% python3 -q
>>> import numpy as np
>>> np.set_printoptions(precision=2, suppress=True, linewidth=160, floatmode="fixed")
>>> def rnd(a):
...     return np.round(a, 2) + 0
... 
>>> F = np.loadtxt("block9.csv", delimiter=",")
>>> F
array([[ 0.00, -1.00,  0.00,  2.00,  1.00,  1.00,  2.00,  2.00,  3.00,  1.00,  4.00],
       [ 1.00,  0.00,  3.00,  4.00, -1.00,  4.00, -3.00,  0.00, -2.00,  0.00, -2.00],
       [ 0.00, -3.00,  0.00, -4.00, -3.00, -3.00, -1.00, -2.00,  0.00,  2.00, -1.00],
       [-2.00, -4.00,  4.00,  0.00,  2.00,  0.00,  1.00,  0.00,  3.00,  3.00, -1.00],
       [-1.00,  1.00,  3.00, -2.00,  0.00,  0.00, -2.00, -3.00, -3.00,  1.00, -1.00],
       [-1.00, -4.00,  3.00,  0.00,  0.00,  0.00,  0.00,  0.00, -1.00, -3.00,  0.00],
       [-2.00,  3.00,  1.00, -1.00,  2.00,  0.00,  0.00, -2.00,  0.00, -1.00, -1.00],
       [-2.00,  0.00,  2.00,  0.00,  3.00,  0.00,  2.00,  0.00, -1.00,  2.00, -3.00],
       [-3.00,  2.00,  0.00, -3.00,  3.00,  1.00,  0.00,  1.00,  0.00, -2.00,  0.00],
       [-1.00,  0.00, -2.00, -3.00, -1.00,  3.00,  1.00, -2.00,  2.00,  0.00, -2.00],
       [-4.00,  2.00,  1.00,  1.00,  1.00,  0.00,  1.00,  3.00,  0.00,  2.00,  0.00]])
>>> rng = np.random.default_rng(288)
>>> idx = rng.permutation(11)
>>> idx
array([ 3,  7,  8,  5,  9,  6,  1,  0,  4,  2, 10])
>>> Y = F[idx][:, idx]
>>> np.allclose(Y, F)
False
>>> np.diag(Y)
array([0.00, 0.00, 0.00, 0.00, 0.00, 0.00, 0.00, 0.00, 0.00, 0.00, 0.00])
>>> Y
array([[ 0.00,  0.00,  3.00,  0.00,  3.00,  1.00, -4.00, -2.00,  2.00,  4.00, -1.00],
       [ 0.00,  0.00, -1.00,  0.00,  2.00,  2.00,  0.00, -2.00,  3.00,  2.00, -3.00],
       [-3.00,  1.00,  0.00,  1.00, -2.00,  0.00,  2.00, -3.00,  3.00,  0.00,  0.00],
       [ 0.00,  0.00, -1.00,  0.00, -3.00,  0.00, -4.00, -1.00,  0.00,  3.00,  0.00],
       [-3.00, -2.00,  2.00,  3.00,  0.00,  1.00,  0.00, -1.00, -1.00, -2.00, -2.00],
       [-1.00, -2.00,  0.00,  0.00, -1.00,  0.00,  3.00, -2.00,  2.00,  1.00, -1.00],
       [ 4.00,  0.00, -2.00,  4.00,  0.00, -3.00,  0.00,  1.00, -1.00,  3.00, -2.00],
       [ 2.00,  2.00,  3.00,  1.00,  1.00,  2.00, -1.00,  0.00,  1.00,  0.00,  4.00],
       [-2.00, -3.00, -3.00,  0.00,  1.00, -2.00,  1.00, -1.00,  0.00,  3.00, -1.00],
       [-4.00, -2.00,  0.00, -3.00,  2.00, -1.00, -3.00,  0.00, -3.00,  0.00, -1.00],
       [ 1.00,  3.00,  0.00,  0.00,  2.00,  1.00,  2.00, -4.00,  1.00,  1.00,  0.00]])
>>> np.allclose(Y[:-1].T @ np.linalg.lstsq(Y[:-1].T, Y[-1])[0], Y[-1])
True
>>> rnd(np.trace(np.linalg.pinv(Y) @ Y))
np.float64(10.0)
>>> np.abs(np.diag(np.linalg.qr(Y)[1])) > 1e-9
array([ True,  True,  True,  True,  True,  True,  True,  True,  True,  True, False])
>>> rnd(Y @ np.linalg.pinv(Y) @ Y)
array([[ 0.00,  0.00,  3.00,  0.00,  3.00,  1.00, -4.00, -2.00,  2.00,  4.00, -1.00],
       [ 0.00,  0.00, -1.00,  0.00,  2.00,  2.00,  0.00, -2.00,  3.00,  2.00, -3.00],
       [-3.00,  1.00,  0.00,  1.00, -2.00,  0.00,  2.00, -3.00,  3.00,  0.00,  0.00],
       [ 0.00,  0.00, -1.00,  0.00, -3.00,  0.00, -4.00, -1.00,  0.00,  3.00,  0.00],
       [-3.00, -2.00,  2.00,  3.00,  0.00,  1.00,  0.00, -1.00, -1.00, -2.00, -2.00],
       [-1.00, -2.00,  0.00,  0.00, -1.00,  0.00,  3.00, -2.00,  2.00,  1.00, -1.00],
       [ 4.00,  0.00, -2.00,  4.00,  0.00, -3.00,  0.00,  1.00, -1.00,  3.00, -2.00],
       [ 2.00,  2.00,  3.00,  1.00,  1.00,  2.00, -1.00,  0.00,  1.00,  0.00,  4.00],
       [-2.00, -3.00, -3.00,  0.00,  1.00, -2.00,  1.00, -1.00,  0.00,  3.00, -1.00],
       [-4.00, -2.00,  0.00, -3.00,  2.00, -1.00, -3.00,  0.00, -3.00,  0.00, -1.00],
       [ 1.00,  3.00,  0.00,  0.00,  2.00,  1.00,  2.00, -4.00,  1.00,  1.00,  0.00]])
